$ python -q
>>> import numpy as np
>>> import numpy.linalg as la
>>> np.set_printoptions(suppress=True, linewidth=100)
>>> def tidy(a):
...     return np.round(a, 1) + 0
... 
>>> rng = np.random.default_rng(966)
>>> lab = rng.integers(0, 3, 5)
>>> mat = np.triu((lab[:, None] == lab) & (rng.random((5, 5)) < 0.8), 1).astype(int)
>>> mat += mat.T
>>> mat
array([[0, 0, 1, 0, 0],
       [0, 0, 0, 0, 1],
       [1, 0, 0, 0, 0],
       [0, 0, 0, 0, 0],
       [0, 1, 0, 0, 0]])
>>> tidy(la.norm(mat[3], 1)), tidy(la.norm(mat[3], np.inf))
(np.float64(0.0), np.float64(0.0))
>>> la.norm(mat, axis=1).argmax()
np.int64(0)
>>> tidy(la.norm(mat, 1)), tidy(la.norm(mat, np.inf))
(np.float64(1.0), np.float64(1.0))
>>> tidy(la.norm(mat, 2))
np.float64(1.0)
>>> tidy(la.norm(mat, "nuc"))
np.float64(4.0)
>>> tidy(la.norm(mat, axis=1))
array([1., 1., 1., 0., 1.])
>>> w, V = la.eigh(mat)
>>> np.unique(w.round(6) + 0, return_counts=True)[1]
array([2, 1, 2])
>>> tidy(la.eigvalsh(mat @ mat))
array([0., 1., 1., 1., 1.])
>>> tidy(V.T @ mat @ V)
array([[-1.,  0.,  0.,  0.,  0.],
       [ 0., -1.,  0.,  0.,  0.],
       [ 0.,  0.,  0.,  0.,  0.],
       [ 0.,  0.,  0.,  1.,  0.],
       [ 0.,  0.,  0.,  0.,  1.]])
>>> tidy(la.eigvalsh(mat + -1 * np.eye(5)))
array([-2., -2., -1.,  0.,  0.])
>>> w.sum(), np.trace(mat)
(np.float64(0.0), np.int64(0))
>>> t3 = np.stack([mat, 4 * mat, mat[::-1]])
>>> tidy(la.det(t3))
array([0., 0., 0.])
>>> la.matrix_rank(t3)
array([4, 4, 4])
>>> t3.sum(axis=0)
array([[0, 1, 5, 0, 0],
       [0, 0, 0, 0, 5],
       [6, 0, 0, 0, 0],
       [0, 0, 0, 0, 1],
       [0, 5, 1, 0, 0]])
>>> np.einsum("bij,cij->bc", t3, t3)
array([[ 4, 16,  1],
       [16, 64,  4],
       [ 1,  4,  4]])
>>> (t3 @ mat.T).shape
(3, 5, 5)
>>> X = np.load("out15.npy")
>>> tidy(X)
array([[ 0. ,  0.2,  0.1],
       [ 0. ,  0. ,  0. ],
       [ 0. , -0.2, -0.1],
       [ 0. ,  0.1,  0. ],
       [ 0. ,  0. ,  0. ],
       [ 0.2, -0.7, -0.4],
       [ 0. ,  0.1,  0.1],
       [ 0.1, -0.4, -0.2]])
>>> # rows and columns are dependent
>>> rank = la.matrix_rank(X)
>>> rank
np.int64(1)
>>> N = la.svd(X)[2][rank:].T
>>> [int(la.matrix_rank(np.delete(X, i, axis=0))) for i in range(8)]
[1, 1, 1, 1, 1, 1, 1, 1]
>>> tidy(N @ N.T)
array([[ 1. ,  0.2,  0.1],
       [ 0.2,  0.2, -0.4],
       [ 0.1, -0.4,  0.8]])
>>> U, s, Vt = la.svd(mat)
>>> np.argmax(s[:-1] / (s[1:] + 1e-6)) + 1
np.int64(4)
>>> Y = U[:, :4] @ np.diag(s[:4]) @ Vt[:4]
>>> tidy(la.norm(mat - Y) / la.norm(mat))
np.float64(0.0)
>>> la.matrix_rank(mat, rtol=0.05)
np.int64(4)
>>> M = np.load("case18.npy")
>>> M
array([[4, 2, 3],
       [5, 3, 4],
       [6, 4, 5]])
>>> np.allclose(M[:-1].T @ la.lstsq(M[:-1].T, M[-1])[0], M[-1])
True
>>> la.lstsq(M[:-1].T, M[-1])[2]
np.int32(2)
>>> np.abs(np.diag(la.qr(M)[1])) > 1e-9
array([ True,  True, False])
>>> tidy(M @ la.pinv(M) @ M)
array([[4., 2., 3.],
       [5., 3., 4.],
       [6., 4., 5.]])
>>> Y = M + rng.integers(-2, 3, (3, 2)) @ rng.integers(-2, 3, (2, 3))
>>> Y
array([[ 4, -4,  7],
       [ 2,  3,  5],
       [ 6,  1,  7]])
>>> Y - M
array([[ 0, -6,  4],
       [-3,  0,  1],
       [ 0, -3,  2]])
>>> tidy(la.svd(Y - M, compute_uv=False))
array([8.1, 3.1, 0. ])
>>> la.matrix_rank(X, rtol=0.1)
np.int64(1)
>>> tidy(la.norm(X, 2) / la.norm(X))
np.float64(1.0)
>>> np.argsort(-la.norm(X, axis=0).round(6), kind="stable")[:3]
array([1, 2, 0])
>>> [round(float(x), 1) for x in la.svd(X, compute_uv=False)[:3]]
[1.0, 0.0, 0.0]
>>> P = np.triu(np.array([[0, 0, 0], [2, 2, 2], [3, 1, 1]]), 1) + np.eye(3)
>>> Y = P @ M @ la.inv(P)
>>> Y
array([[ 4.,  2., -1.],
       [17., 11., -8.],
       [ 6.,  4., -3.]])
>>> np.trace(Y), np.trace(M)
(np.float64(12.0), np.int64(12))
>>> la.matrix_rank(Y)
np.int64(2)
>>> A = np.array([[1, -1, 1, -1, 1, -1, 1, -1],
...     [1, -1, 1, -1, -1, 1, -1, 1],
...     [1, 1, 1, 1, -1, -1, -1, -1],
...     [1, -1, -1, 1, 1, -1, -1, 1],
...     [1, -1, -1, 1, -1, 1, 1, -1],
...     [1, 1, -1, -1, -1, -1, 1, 1]])
>>> Y = A / np.sqrt((A ** 2).mean(axis=1, keepdims=True))
>>> tidy(la.norm(Y, axis=1))
array([2.8, 2.8, 2.8, 2.8, 2.8, 2.8])
>>> la.matrix_rank(A - A.mean(axis=1, keepdims=True))
np.int64(6)
>>> A - A.mean(axis=1, keepdims=True)
array([[ 1., -1.,  1., -1.,  1., -1.,  1., -1.],
       [ 1., -1.,  1., -1., -1.,  1., -1.,  1.],
       [ 1.,  1.,  1.,  1., -1., -1., -1., -1.],
       [ 1., -1., -1.,  1.,  1., -1., -1.,  1.],
       [ 1., -1., -1.,  1., -1.,  1.,  1., -1.],
       [ 1.,  1., -1., -1., -1., -1.,  1.,  1.]])
>>> np.abs(A).max()
np.int64(1)
>>> np.zeros(6, 8)
Traceback (most recent call last):
  File "<python-input-65>", line 1, in <module>
    np.zeros(6, 8)
    ~~~~~~~~^^^^^^
TypeError: Cannot interpret '8' as a data type
>>> tidy(la.norm(A))
np.float64(6.9)
>>> tidy(A.mean(axis=0))
array([ 1. , -0.3,  0. ,  0. , -0.3, -0.3,  0. ,  0. ])
>>> Y = np.array([[8, 3, 5],
...     [5, 6, 2],
...     [3, 9, 5],
...     [1, 5, 1],
...     [1, 8, 5],
...     [4, 9, 0],
...     [0, 5, 6],
...     [1, 2, 5]])
>>> la.matrix_rank(A @ Y)
np.int64(3)
>>> np.einsum("ij,ij->i", A, A)
array([8, 8, 8, 8, 8, 8])
>>> np.einsum("ik,kj->ji", A, Y)
array([[  1,   9,  11,  -1,   3,   5],
       [  3,  -1,  -1, -11,  -3, -15],
       [ 13,   1,  -3,   3,  -5,   7]])
>>> np.vstack([A, Y.T]).shape
(9, 8)
>>> np.einsum("ik,kj->ij", A, Y)
array([[  1,   3,  13],
       [  9,  -1,   1],
       [ 11,  -1,  -3],
       [ -1, -11,   3],
       [  3,  -3,  -5],
       [  5, -15,   7]])
>>> A @ A
Traceback (most recent call last):
  File "<python-input-74>", line 1, in <module>
    A @ A
    ~~^~~
ValueError: matmul: Input operand 1 has a mismatch in its core dimension 0, with gufunc signature (n?,k),(k,m?)->(n?,m?) (size 6 is different from 8)
>>> cov = A.T @ A
>>> la.matrix_rank(cov)
np.int64(6)
>>> (A @ A.T).shape
(6, 6)
>>> tidy(la.eigvalsh(cov)[::-1])
array([8., 8., 8., 8., 8., 8., 0., 0.])
>>> np.trace(cov), (A ** 2).sum()
(np.int64(48), np.int64(48))
>>> Y = A / la.norm(A, axis=1, keepdims=True)
>>> cov = Y @ Y.T
>>> np.degrees(np.arccos(np.clip(cov[4, 2], -1, 1)))
np.float64(90.0)
>>> (cov - 2 * np.eye(6)).round(6).argmax(axis=1)
array([1, 0, 0, 0, 0, 0])
>>> np.argwhere(np.triu(np.abs(cov) > 0.95, 1))
array([], shape=(0, 2), dtype=int64)
>>> (np.abs(cov) > 0.9).astype(int)
array([[1, 0, 0, 0, 0, 0],
       [0, 1, 0, 0, 0, 0],
       [0, 0, 1, 0, 0, 0],
       [0, 0, 0, 1, 0, 0],
       [0, 0, 0, 0, 1, 0],
       [0, 0, 0, 0, 0, 1]])
>>> tidy(cov[4])
array([0., 0., 0., 0., 1., 0.])
>>> tidy(la.norm(Y, axis=1))
array([1., 1., 1., 1., 1., 1.])
>>> tidy(cov)
array([[1., 0., 0., 0., 0., 0.],
       [0., 1., 0., 0., 0., 0.],
       [0., 0., 1., 0., 0., 0.],
       [0., 0., 0., 1., 0., 0.],
       [0., 0., 0., 0., 1., 0.],
       [0., 0., 0., 0., 0., 1.]])
>>> Y = np.array([[2, 3, 3, -2, 2, -1, 2, -1, -1, -3],
...     [-1, 2, 0, 3, 1, 3, -1, 2, -1, -2],
...     [0, 2, -3, -1, 1, 3, -1, -2, -2, -1],
...     [-2, 1, -1, -3, 3, -3, -1, 3, -1, -3],
...     [1, 2, 0, -1, 0, -2, 0, -2, -3, 3],
...     [-2, 3, 0, -3, -3, 1, -3, 1, 1, 0],
...     [1, -1, 1, 0, -3, 1, -3, 3, 3, 0],
...     [1, 1, 3, -3, 0, -3, -3, 3, 2, -3],
...     [-2, -2, -1, 1, -1, 2, -2, 2, 2, -3],
...     [-3, -2, -2, -2, -3, 1, -3, 0, 3, 1]])
>>> arr = np.triu(Y)
>>> arr
array([[ 2,  3,  3, -2,  2, -1,  2, -1, -1, -3],
       [ 0,  2,  0,  3,  1,  3, -1,  2, -1, -2],
       [ 0,  0, -3, -1,  1,  3, -1, -2, -2, -1],
       [ 0,  0,  0, -3,  3, -3, -1,  3, -1, -3],
       [ 0,  0,  0,  0,  0, -2,  0, -2, -3,  3],
       [ 0,  0,  0,  0,  0,  1, -3,  1,  1,  0],
       [ 0,  0,  0,  0,  0,  0, -3,  3,  3,  0],
       [ 0,  0,  0,  0,  0,  0,  0,  3,  2, -3],
       [ 0,  0,  0,  0,  0,  0,  0,  0,  2, -3],
       [ 0,  0,  0,  0,  0,  0,  0,  0,  0,  1]])
>>> # triangular
>>> U, s, Vt = la.svd(arr)
>>> tidy(s)
array([9.4, 8.1, 6.5, 5.4, 4.2, 3.1, 1.5, 0.7, 0.6, 0. ])
>>> Y = U[:, :9] @ np.diag(s[:9]) @ Vt[:9]
>>> tidy(Y)
array([[ 2.,  3.,  3., -2.,  2., -1.,  2., -1., -1., -3.],
       [ 0.,  2.,  0.,  3.,  1.,  3., -1.,  2., -1., -2.],
       [ 0.,  0., -3., -1.,  1.,  3., -1., -2., -2., -1.],
       [ 0.,  0.,  0., -3.,  3., -3., -1.,  3., -1., -3.],
       [ 0.,  0.,  0.,  0.,  0., -2.,  0., -2., -3.,  3.],
       [ 0.,  0.,  0.,  0.,  0.,  1., -3.,  1.,  1.,  0.],
       [ 0.,  0.,  0.,  0.,  0.,  0., -3.,  3.,  3.,  0.],
       [ 0.,  0.,  0.,  0.,  0.,  0.,  0.,  3.,  2., -3.],
       [ 0.,  0.,  0.,  0.,  0.,  0.,  0.,  0.,  2., -3.],
       [ 0.,  0.,  0.,  0.,  0.,  0.,  0.,  0.,  0.,  1.]])
>>> tidy(la.norm(arr - Y) / la.norm(arr))
np.float64(0.0)
>>> tidy(la.norm(arr - Y, 2)), tidy(s[9])
(np.float64(0.0), np.float64(0.0))
>>> np.allclose(arr[:-1].T @ la.lstsq(arr[:-1].T, arr[-1])[0], arr[-1])
True
>>> tidy(arr @ la.pinv(arr) @ arr)
array([[ 2.,  3.,  3., -2.,  2., -1.,  2., -1., -1., -3.],
       [ 0.,  2.,  0.,  3.,  1.,  3., -1.,  2., -1., -2.],
       [ 0.,  0., -3., -1.,  1.,  3., -1., -2., -2., -1.],
       [ 0.,  0.,  0., -3.,  3., -3., -1.,  3., -1., -3.],
       [ 0.,  0.,  0.,  0.,  0., -2.,  0., -2., -3.,  3.],
       [ 0.,  0.,  0.,  0.,  0.,  1., -3.,  1.,  1.,  0.],
       [ 0.,  0.,  0.,  0.,  0.,  0., -3.,  3.,  3.,  0.],
       [ 0.,  0.,  0.,  0.,  0.,  0.,  0.,  3.,  2., -3.],
       [ 0.,  0.,  0.,  0.,  0.,  0.,  0.,  0.,  2., -3.],
       [ 0.,  0.,  0.,  0.,  0.,  0.,  0.,  0.,  0.,  1.]])
>>> np.unique(arr.round(6), axis=0).shape
(10, 10)
>>> lab = rng.permutation(10)
>>> lab
array([1, 7, 4, 0, 3, 8, 6, 2, 5, 9])
>>> Y = arr[lab][:, lab]
>>> np.trace(Y)
np.int64(2)
>>> np.allclose(Y, arr)
False
>>> Y = arr / la.norm(arr, axis=1, keepdims=True)
>>> cov = Y @ Y.T
>>> (cov - 2 * np.eye(10)).round(6).argmax(axis=1)
array([3, 7, 1, 7, 9, 6, 5, 8, 7, 4])
>>> tidy(np.degrees(np.arccos(np.clip(cov[9, 7], -1, 1))))
np.float64(129.8)
>>> tidy(cov[9])
array([-0.4, -0.3, -0.2, -0.4,  0.6,  0. ,  0. , -0.6, -0.8,  1. ])
>>> tidy(cov)
array([[ 1. ,  0.1, -0.1,  0.4, -0.1, -0.4, -0.3,  0.1,  0.3, -0.4],
       [ 0.1,  1. ,  0.3,  0. , -0.4,  0.4,  0.2,  0.4,  0.2, -0.3],
       [-0.1,  0.3,  1. , -0.1,  0. ,  0.1, -0.3, -0.3, -0.1, -0.2],
       [ 0.4,  0. , -0.1,  1. , -0.2,  0.1,  0.3,  0.5,  0.3, -0.4],
       [-0.1, -0.4,  0. , -0.2,  1. , -0.4, -0.6, -0.9, -0.8,  0.6],
       [-0.4,  0.4,  0.1,  0.1, -0.4,  1. ,  0.8,  0.3,  0.2,  0. ],
       [-0.3,  0.2, -0.3,  0.3, -0.6,  0.8,  1. ,  0.6,  0.3,  0. ],
       [ 0.1,  0.4, -0.3,  0.5, -0.9,  0.3,  0.6,  1. ,  0.8, -0.6],
       [ 0.3,  0.2, -0.1,  0.3, -0.8,  0.2,  0.3,  0.8,  1. , -0.8],
       [-0.4, -0.3, -0.2, -0.4,  0.6,  0. ,  0. , -0.6, -0.8,  1. ]])
>>> (np.abs(cov) > 0.9).astype(int)
array([[1, 0, 0, 0, 0, 0, 0, 0, 0, 0],
       [0, 1, 0, 0, 0, 0, 0, 0, 0, 0],
       [0, 0, 1, 0, 0, 0, 0, 0, 0, 0],
       [0, 0, 0, 1, 0, 0, 0, 0, 0, 0],
       [0, 0, 0, 0, 1, 0, 0, 0, 0, 0],
       [0, 0, 0, 0, 0, 1, 0, 0, 0, 0],
       [0, 0, 0, 0, 0, 0, 1, 0, 0, 0],
       [0, 0, 0, 0, 0, 0, 0, 1, 0, 0],
       [0, 0, 0, 0, 0, 0, 0, 0, 1, 0],
       [0, 0, 0, 0, 0, 0, 0, 0, 0, 1]])
>>> np.argwhere(np.triu(np.abs(cov) > 0.95, 1))
array([], shape=(0, 2), dtype=int64)
